In [1]: import numpy as np

In [2]: np.set_printoptions(precision=1, suppress=True, linewidth=100)

In [3]: feats = np.load("layer4.npy")

In [4]: print(feats)
[[ 1.1 -0.2 -0.9 -0.1 -1.1]
 [ 1.5 -0.2  1.  -0.4 -1.5]
 [ 0.4  0.   0.5  0.  -1.3]
 [ 0.  -0.6 -1.4  0.9  0.2]
 [ 1.3 -0.2  0.2 -1.6 -2. ]
 [ 0.9 -0.2 -0.6  0.6 -1.7]
 [ 1.7 -0.3  1.7  0.1  0.1]
 [-0.8 -0.6  0.8 -1.1 -0.1]
 [ 0.3  0.4  1.2  0.7 -0.2]]

In [5]: out = np.c_[feats[:, :3] @ np.array([[1, 0, -2], [-1, -1, 2], [1, -1, -2]]), np.array([2, 2, 2, 2, 1, 0, 0, 2, 2])]

In [6]: print(out)
[[ 0.4  1.1 -0.8  2. ]
 [ 2.7 -0.8 -5.4  2. ]
 [ 0.9 -0.5 -1.8  2. ]
 [-0.8  2.   1.6  2. ]
 [ 1.7  0.  -3.4  1. ]
 [ 0.5  0.8 -1.   0. ]
 [ 3.7 -1.4 -7.4  0. ]
 [ 0.6 -0.2 -1.2  2. ]
 [ 1.1 -1.6 -2.2  2. ]]

In [7]: print(np.linalg.matrix_rank(out))
3

In [8]: print(np.linalg.matrix_rank(np.c_[feats, out]))
6

In [9]: data = np.loadtxt("m.csv", delimiter=",")

In [10]: print(data)
[[-0.7  1.9 -2.   0.4 -0.5  2.5 -1.2  1.7  0.7  1.2 -0.6  0.3]
 [ 1.1 -0.2 -0.1 -0.6 -2.1 -0.1  0.8  0.2  0.1 -0.7  1.5  0.1]
 [ 1.7  0.   0.5  0.8  1.9 -0.6 -0.2 -0.1 -0.8  1.1 -0.5 -0.4]
 [-0.3 -0.9  0.1 -1.6  0.5  0.  -0.4 -1.3 -1.2  0.4 -1.6  2. ]
 [ 1.  -0.4 -0.8 -1.4 -0.7 -1.6  1.9 -0.9 -0.4 -0.1  1.3  0.4]
 [ 0.5 -0.2  1.4  0.1 -0.5 -0.5 -1.2 -1.9  2.   0.1 -0.7  0.2]
 [ 1.3 -0.6  0.5  1.  -1.2  0.3 -0.5 -0.7  0.4 -0.3 -1.1 -0.7]
 [ 2.6  0.4  1.3 -0.7  0.7  1.1 -0.4  0.4 -1.4 -0.5  0.4 -1.1]
 [ 0.2  0.3  0.3 -1.5 -0.5  1.2 -1.3 -0.5  0.2  0.7 -0.1 -0.9]
 [-0.2 -0.4  0.   0.4  1.1  1.6 -0.6  0.2 -1.4  1.3 -1.3  0. ]
 [ 1.3  0.6  1.4 -1.6  0.3  0.2  0.3  2.8 -0.8  0.8 -0.6  0.5]
 [-0.8  0.1 -1.   0.7 -1.7 -1.1 -1.1 -0.8  0.3  1.1 -1.   1.7]
 [ 2.2 -0.2  0.5  0.  -0.4  2.  -0.9  1.8  0.2 -0.8 -0.1  2.1]
 [-1.4  0.7 -2.  -0.7  0.5 -0.9 -0.7 -1.3 -0.4 -3.2 -1.6  0.5]
 [ 0.1  0.2 -0.6  0.2  1.3 -0.4  0.2 -1.3 -1.   0.8 -0.2 -0.7]
 [-1.5  1.3 -0.4 -1.3 -1.6  0.5 -0.6 -2.6 -0.7 -1.9 -0.2 -0.9]
 [ 2.2  0.  -1.   0.3  0.9  0.5  1.3 -0.3  0.5  0.7  1.9 -0.7]
 [-2.7  0.3 -4.8 -2.7 -0.9 -4.5 -0.3  4.2  2.1 -1.5  0.  -0.3]
 [-0.3  0.8 -0.8  0.4  0.8 -2.2  0.4 -0.6  2.  -0.8  2.5  0.1]
 [-1.4 -0.8 -1.1  1.   2.1  1.7 -0.4  0.2  0.7  2.8 -0.4 -0.8]
 [-0.1  3.2 -0.2 -3.2 -0.1 -1.1 -1.5 -0.2  0.1  0.2  0.4 -1.3]
 [ 1.4  1.8  0.6 -1.3  0.1  1.   0.3  1.4 -0.2  0.6 -0.3  0.7]
 [-2.   0.2  0.8 -0.3  0.  -0.7 -0.7  2.9 -0.6  2.3 -0.8 -0.6]
 [ 0.8 -1.2  1.   0.5  0.9 -1.5 -0.1  0.1 -1.1 -0.9  0.1  1.2]
 [-1.1  1.3  1.7 -0.8 -0.8 -0.1 -0.1  0.1  0.2 -0.3  0.8  2.1]
 [-0.5  1.2 -0.3  0.7 -0.9 -1.2  1.6 -0.8 -1.4  0.   1.1 -1.2]
 [ 0.3 -0.8  0.5  1.4 -2.2  2.2  1.9 -0.5  1.5  1.6 -0.1 -0.3]
 [ 0.1 -0.3 -0.6 -1.1 -0.8  0.9  1.4  1.5 -1.2  1.3 -0.9 -0.8]
 [ 0.7 -0.2  2.4  0.1 -0.4  1.1 -0.1  0.1 -0.5  0.8 -0.2 -0.7]
 [-0.8 -1.9 -0.1  0.6 -2.  -0.3  0.8 -1.8  1.8 -0.2  1.7  1.1]
 [ 0.1 -0.5 -0.1  2.3 -1.3  0.1  0.9  1.   0.9 -0.2 -1.9 -0.1]
 [ 0.7  0.3  0.8 -0.2 -1.8  1.5 -0.4  3.1  1.4 -0.6 -0.2 -0.4]
 [ 1.  -0.4  0.7  1.2 -0.6 -0.8 -0.1  0.3 -0.6 -0.7 -0.2  1.5]
 [-0.6 -2.7 -2.7  0.2  1.6 -0.1 -0.1  0.2 -0.4 -1.3 -0.4 -1.1]
 [ 0.  -1.   0.3  0.8 -0.7 -0.3  1.5  0.1  0.3  0.4  0.4 -0.8]
 [-0.1 -0.2 -0.6  1.2  0.  -2.1  1.6 -0.5 -1.8 -0.4  2.  -1. ]
 [-1.9  1.5 -1.2  0.3 -0.4  0.1  0.8  0.   0.1 -1.2 -0.1  0.1]
 [ 0.6 -0.3  1.4  0.3  0.5 -0.1 -0.9  1.6  0.2  1.5  0.5  0.8]]

In [11]: Ac = data - data.mean(axis=0)

In [12]: U, s, Vt = np.linalg.svd(Ac, full_matrices=False)

In [13]: print(np.abs(Vt[0]).argmax())
5

In [14]: print(np.round(np.abs(Vt[-1]), 1) + 0)
[0.1 0.1 0.3 0.2 0.4 0.  0.6 0.  0.4 0.1 0.4 0. ]

In [15]: print(np.round(Ac.mean(axis=0), 1) + 0)
[0. 0. 0. 0. 0. 0. 0. 0. 0. 0. 0. 0.]
